% python3 -q
>>> import numpy as np
>>> np.set_printoptions(suppress=True, linewidth=100)
>>> E = np.array([[3, 4, 1, 5], [6, 9, 2, 8], [4, 7, 1, 8], [0, 8, 1, 4]])
>>> q = E.astype(float).copy()
>>> for j in range(4):
...     q[:, j] -= q[:, :j] @ (q[:, :j].T @ q[:, j])
...     q[:, j] /= np.linalg.norm(q[:, j])
... 
>>> print(np.round(q.T @ q, 2) + 0)
[[1. 0. 0. 0.]
 [0. 1. 0. 0.]
 [0. 0. 1. 0.]
 [0. 0. 0. 1.]]
>>> w1 = np.array([[1, -3, -1], [-1, 3, -1], [-3, -2, 0], [3, -1, 2]])
>>> c = np.array([5, -5, -6])
>>> act = np.maximum(E @ w1 + c, 0)
>>> print((act > 0).mean(axis=0))
[1.   0.25 0.  ]
>>> print((act > 0).astype(int))
[[1 0 0]
 [1 0 0]
 [1 0 0]
 [1 1 0]]
>>> print(act)
[[16  0  0]
 [20  0  0]
 [23  0  0]
 [ 6 13  0]]
>>> print(np.linalg.matrix_rank(act))
2
>>> C = np.array([[9, -6, -5], [6, 1, 8], [-7, 9, 6]])
>>> print(w1 @ C)
[[ -2 -18 -35]
 [ 16   0  23]
 [-39  16  -1]
 [  7  -1 -11]]
>>> print((act @ C).round(6).argmax(axis=1))
[0 0 0 0]
>>> print(np.allclose(E @ E.T, E.T @ E))
False
>>> E.inv()
Traceback (most recent call last):
  File "<python-input-17>", line 1, in <module>
    E.inv()
    ^^^^^
AttributeError: 'numpy.ndarray' object has no attribute 'inv'
>>> print(E @ E)
[[ 37  95  17  75]
 [ 80 183  34 150]
 [ 58 150  27 116]
 [ 52 111  21  88]]
>>> assert E == E.T
Traceback (most recent call last):
  File "<python-input-19>", line 1, in <module>
    assert E == E.T
           ^^^^^^^^
ValueError: The truth value of an array with more than one element is ambiguous. Use a.any() or a.all()
>>> C = np.array([[3, -3, -2], [3, 0, 1]])
>>> W0 = np.repeat(C, 32 // 2, axis=0)
>>> rng = np.random.default_rng(0)
>>> W0 = W0 + 0.05 * rng.normal(size=W0.shape)
>>> print(W0.round(2) + 0)
[[ 3.01 -3.01 -1.97]
 [ 3.01 -3.03 -1.98]
 [ 3.07 -2.95 -2.04]
 [ 2.94 -3.03 -2.  ]
 [ 2.88 -3.01 -2.06]
 [ 2.96 -3.03 -2.02]
 [ 3.02 -2.95 -2.01]
 [ 3.07 -3.03 -1.98]
 [ 3.05 -3.   -2.04]
 [ 2.95 -3.02 -1.99]
 [ 2.95 -3.01 -2.01]
 [ 3.03 -2.99 -1.98]
 [ 2.97 -3.01 -1.96]
 [ 3.07 -3.06 -1.92]
 [ 3.07 -2.96 -1.99]
 [ 2.98 -2.93 -1.9 ]
 [ 3.09  0.07  1.02]
 [ 2.94  0.    1.03]
 [ 2.94  0.02  1.02]
 [ 3.03 -0.06  0.97]
 [ 2.98 -0.06  1.09]
 [ 2.98  0.02  0.99]
 [ 3.08  0.07  1.03]
 [ 2.89  0.    1.03]
 [ 3.05 -0.03  1.09]
 [ 2.93 -0.03  1.05]
 [ 3.    0.1   1.01]
 [ 2.97 -0.02  0.95]
 [ 2.94  0.03  1.03]
 [ 3.06 -0.04  1.08]
 [ 2.99  0.08  0.98]
 [ 2.96  0.01  1.05]]
>>> r0, g = W0[5], W0[15]
>>> print(round(r0 @ r0, 2))
22.01
>>> p = (r0 @ g) / (r0 @ r0) * r0
>>> print(np.linalg.matrix_rank(np.outer(r0, g)))
1
>>> print(np.round(np.outer(r0, g), 2))
[[ 8.84 -8.67 -5.64]
 [-9.03  8.86  5.76]
 [-6.02  5.9   3.83]]
>>> print(np.round(g - p, 2))
[0.08 0.04 0.07]
>>> idx = W0[:, 0] > np.median(W0[:, 0])
>>> r0 = W0[idx].mean(axis=0) - W0[~idx].mean(axis=0)
>>> print(idx.astype(int))
[1 1 1 0 0 0 1 1 1 0 0 1 0 1 1 0 1 0 0 1 0 0 1 0 1 0 1 0 0 1 1 0]
>>> print(round(float((((W0 - W0.mean(axis=0)) @ r0 > 0) == idx).mean()), 2))
0.56
>>> print(np.argsort(-np.abs(r0).round(6), kind="stable"))
[2 1 0]
>>> mat = np.load("w.npy")
>>> print(mat.round(2) + 0)
[[-0.5  -0.03 -0.29  0.02  0.35  0.01]
 [-0.03 -0.04 -0.05  0.26  0.05  0.14]
 [ 0.55 -0.15 -0.33 -0.07 -0.28  0.17]
 [-0.15  0.05  0.13 -0.74 -0.02 -0.06]
 [-0.18 -0.17 -0.38  0.2  -0.63 -0.09]
 [ 0.06  0.   -0.6  -0.51  0.05 -0.13]
 [ 0.41  0.55  0.09  0.02  0.09 -0.43]
 [ 0.12 -0.09  0.41 -0.26 -0.3   0.47]
 [-0.44  0.54  0.07 -0.04 -0.5   0.01]
 [ 0.06  0.48 -0.29  0.04  0.21  0.71]
 [ 0.12  0.34 -0.12  0.12 -0.13 -0.13]]
>>> # columns are unit length and at right angles
>>> left, s, vt = np.linalg.svd(mat, full_matrices=False)
>>> print(np.allclose(left * s @ vt, mat))
True
>>> print((s > 1e-8).sum())
6
>>> print(np.round(left.T @ mat @ vt.T, 2) + 0)
[[1. 0. 0. 0. 0. 0.]
 [0. 1. 0. 0. 0. 0.]
 [0. 0. 1. 0. 0. 0.]
 [0. 0. 0. 1. 0. 0.]
 [0. 0. 0. 0. 1. 0.]
 [0. 0. 0. 0. 0. 1.]]
>>> print(np.round(left.T @ left, 2) + 0)
[[1. 0. 0. 0. 0. 0.]
 [0. 1. 0. 0. 0. 0.]
 [0. 0. 1. 0. 0. 0.]
 [0. 0. 0. 1. 0. 0.]
 [0. 0. 0. 0. 1. 0.]
 [0. 0. 0. 0. 0. 1.]]
>>> print(np.round(vt @ vt.T, 2) + 0)
[[1. 0. 0. 0. 0. 0.]
 [0. 1. 0. 0. 0. 0.]
 [0. 0. 1. 0. 0. 0.]
 [0. 0. 0. 1. 0. 0.]
 [0. 0. 0. 0. 1. 0.]
 [0. 0. 0. 0. 0. 1.]]
>>> print(np.round(np.cumsum(s ** 2) / np.sum(s ** 2), 2))
[0.17 0.33 0.5  0.67 0.83 1.  ]
>>> print(np.round(s / s[0], 2))
[1. 1. 1. 1. 1. 1.]
>>> print(round(float(np.sqrt((s ** 2).sum())), 2), round(np.linalg.norm(mat), 2))
2.45 2.45
>>> print(s.round(2))
[1. 1. 1. 1. 1. 1.]
>>> print(np.round(mat @ mat.T, 2) + 0)
[[ 0.45  0.06 -0.27  0.01 -0.01  0.15 -0.22 -0.28  0.01  0.13 -0.07]
 [ 0.06  0.09  0.   -0.2   0.04 -0.12 -0.09 -0.04 -0.05  0.11 -0.01]
 [-0.27  0.    0.55 -0.09  0.2   0.23  0.02  0.12 -0.2   0.11  0.06]
 [ 0.01 -0.2  -0.09  0.59 -0.16  0.29 -0.01  0.2   0.14 -0.1  -0.1 ]
 [-0.01  0.04  0.2  -0.16  0.64  0.1  -0.21 -0.06  0.26 -0.17  0.08]
 [ 0.15 -0.12  0.23  0.29  0.1   0.64  0.02 -0.18 -0.07  0.08  0.03]
 [-0.22 -0.09  0.02 -0.01 -0.21  0.02  0.67 -0.2   0.08 -0.03  0.27]
 [-0.28 -0.04  0.12  0.2  -0.06 -0.18 -0.2   0.56  0.09  0.1  -0.12]
 [ 0.01 -0.05 -0.2   0.14  0.26 -0.07  0.08  0.09  0.73  0.11  0.18]
 [ 0.13  0.11  0.11 -0.1  -0.17  0.08 -0.03  0.1   0.11  0.87  0.09]
 [-0.07 -0.01  0.06 -0.1   0.08  0.03  0.27 -0.12  0.18  0.09  0.19]]
>>> print(np.round(np.linalg.svd(mat, compute_uv=False), 2))
[1. 1. 1. 1. 1. 1.]
>>> print(np.round(np.linalg.norm(mat, axis=0), 2))
[1. 1. 1. 1. 1. 1.]
>>> out = np.c_[mat[:, :1] @ np.array([[-2]]), np.array([-1, -3, -4, 1, 2, -1, 2, 5, -3, 2, -1])]
>>> print(out.round(2))
[[ 0.99 -1.  ]
 [ 0.06 -3.  ]
 [-1.11 -4.  ]
 [ 0.29  1.  ]
 [ 0.35  2.  ]
 [-0.12 -1.  ]
 [-0.82  2.  ]
 [-0.23  5.  ]
 [ 0.88 -3.  ]
 [-0.12  2.  ]
 [-0.23 -1.  ]]
>>> print(np.round(np.linalg.lstsq(mat, out[:, 0])[0], 2) + 0)
[-2.  0.  0.  0.  0.  0.]
>>> A = np.tril(np.array([[-1, 2, 1, -3, 2, 2, 3, -4, -5, 3, -2, -3],
...     [5, 3, 2, 0, 1, 5, -2, 1, 2, 1, -4, -3],
...     [2, -2, 2, 3, 2, -4, -4, 4, -1, 0, -1, -3],
...     [5, -1, 0, -1, -1, 0, 0, -3, -1, 0, -2, -3],
...     [-4, 0, -4, 3, -4, 5, 1, 5, 0, 3, 3, 0],
...     [-5, 4, 3, 0, -2, 5, -5, -1, -1, 2, -5, -5],
...     [-4, 0, -4, -5, 0, 1, 1, 1, 4, -4, -4, 0],
...     [0, -2, 5, 2, -2, 3, 5, 0, 5, 1, 0, -1],
...     [-2, 1, -3, 4, 5, 2, 4, -1, -5, 1, 4, -1],
...     [-2, -3, 4, 3, -4, 4, -4, 3, 0, 0, -4, 0],
...     [1, 3, 4, -5, 3, 2, 3, 1, -1, 1, 1, 4],
...     [-5, 4, -5, -5, -4, 1, 1, 4, -3, -1, 4, -4]]), -1) + np.eye(12, dtype=int)
>>> print(A)
[[ 1  0  0  0  0  0  0  0  0  0  0  0]
 [ 5  1  0  0  0  0  0  0  0  0  0  0]
 [ 2 -2  1  0  0  0  0  0  0  0  0  0]
 [ 5 -1  0  1  0  0  0  0  0  0  0  0]
 [-4  0 -4  3  1  0  0  0  0  0  0  0]
 [-5  4  3  0 -2  1  0  0  0  0  0  0]
 [-4  0 -4 -5  0  1  1  0  0  0  0  0]
 [ 0 -2  5  2 -2  3  5  1  0  0  0  0]
 [-2  1 -3  4  5  2  4 -1  1  0  0  0]
 [-2 -3  4  3 -4  4 -4  3  0  1  0  0]
 [ 1  3  4 -5  3  2  3  1 -1  1  1  0]
 [-5  4 -5 -5 -4  1  1  4 -3 -1  4  1]]
>>> def softmax(z):
...     e = np.exp(z - z.max(axis=-1, keepdims=True))
...     return e / e.sum(axis=-1, keepdims=True)
... 
>>> print(np.round(softmax(A[5]), 2) + 0)
[0.   0.65 0.24 0.01 0.   0.03 0.01 0.01 0.01 0.01 0.01 0.01]
>>> S = A @ A.T / np.sqrt(12)
>>> print(softmax(S).round(6).argmax(axis=1))
[ 1  1  3  3  4  5 11  7  8  9 10 11]
>>> out = A / np.sqrt((A ** 2).mean(axis=1, keepdims=True))
>>> print(np.round(np.linalg.norm(out, axis=1), 2))
[3.46 3.46 3.46 3.46 3.46 3.46 3.46 3.46 3.46 3.46 3.46 3.46]
>>> feats = np.load("case1.npy")
>>> print(feats)
[[ 0. -2.  0.  0.  0.  0.  0.  0.  0.  0.  0.  0.]
 [-2.  1. -2.  0.  0.  0.  0.  0.  0.  0.  0.  0.]
 [ 0. -2.  1. -2.  0.  0.  0.  0.  0.  0.  0.  0.]
 [ 0.  0. -2.  1. -2.  0.  0.  0.  0.  0.  0.  0.]
 [ 0.  0.  0. -2.  2. -2.  0.  0.  0.  0.  0.  0.]
 [ 0.  0.  0.  0. -2.  0. -2.  0.  0.  0.  0.  0.]
 [ 0.  0.  0.  0.  0. -2.  1. -2.  0.  0.  0.  0.]
 [ 0.  0.  0.  0.  0.  0. -2.  0. -2.  0.  0.  0.]
 [ 0.  0.  0.  0.  0.  0.  0. -2.  2. -2.  0.  0.]
 [ 0.  0.  0.  0.  0.  0.  0.  0. -2.  2. -2.  0.]
 [ 0.  0.  0.  0.  0.  0.  0.  0.  0. -2.  0. -2.]
 [ 0.  0.  0.  0.  0.  0.  0.  0.  0.  0. -2.  1.]]
>>> r0, g = feats[1], feats[6]
>>> print(r0 @ g)
0.0
>>> print(r0 @ r0)
9.0
>>> p = (r0 @ g) / (r0 @ r0) * r0
>>> print(round(float(np.linalg.norm(r0 + g) ** 2 + np.linalg.norm(r0 - g) ** 2), 2))
36.0
>>> print(np.outer(r0, g))
[[-0. -0. -0. -0. -0.  4. -2.  4. -0. -0. -0. -0.]
 [ 0.  0.  0.  0.  0. -2.  1. -2.  0.  0.  0.  0.]
 [-0. -0. -0. -0. -0.  4. -2.  4. -0. -0. -0. -0.]
 [ 0.  0.  0.  0.  0. -0.  0. -0.  0.  0.  0.  0.]
 [ 0.  0.  0.  0.  0. -0.  0. -0.  0.  0.  0.  0.]
 [ 0.  0.  0.  0.  0. -0.  0. -0.  0.  0.  0.  0.]
 [ 0.  0.  0.  0.  0. -0.  0. -0.  0.  0.  0.  0.]
 [ 0.  0.  0.  0.  0. -0.  0. -0.  0.  0.  0.  0.]
 [ 0.  0.  0.  0.  0. -0.  0. -0.  0.  0.  0.  0.]
 [ 0.  0.  0.  0.  0. -0.  0. -0.  0.  0.  0.  0.]
 [ 0.  0.  0.  0.  0. -0.  0. -0.  0.  0.  0.  0.]
 [ 0.  0.  0.  0.  0. -0.  0. -0.  0.  0.  0.  0.]]
>>> print((g - p) @ r0)
0.0
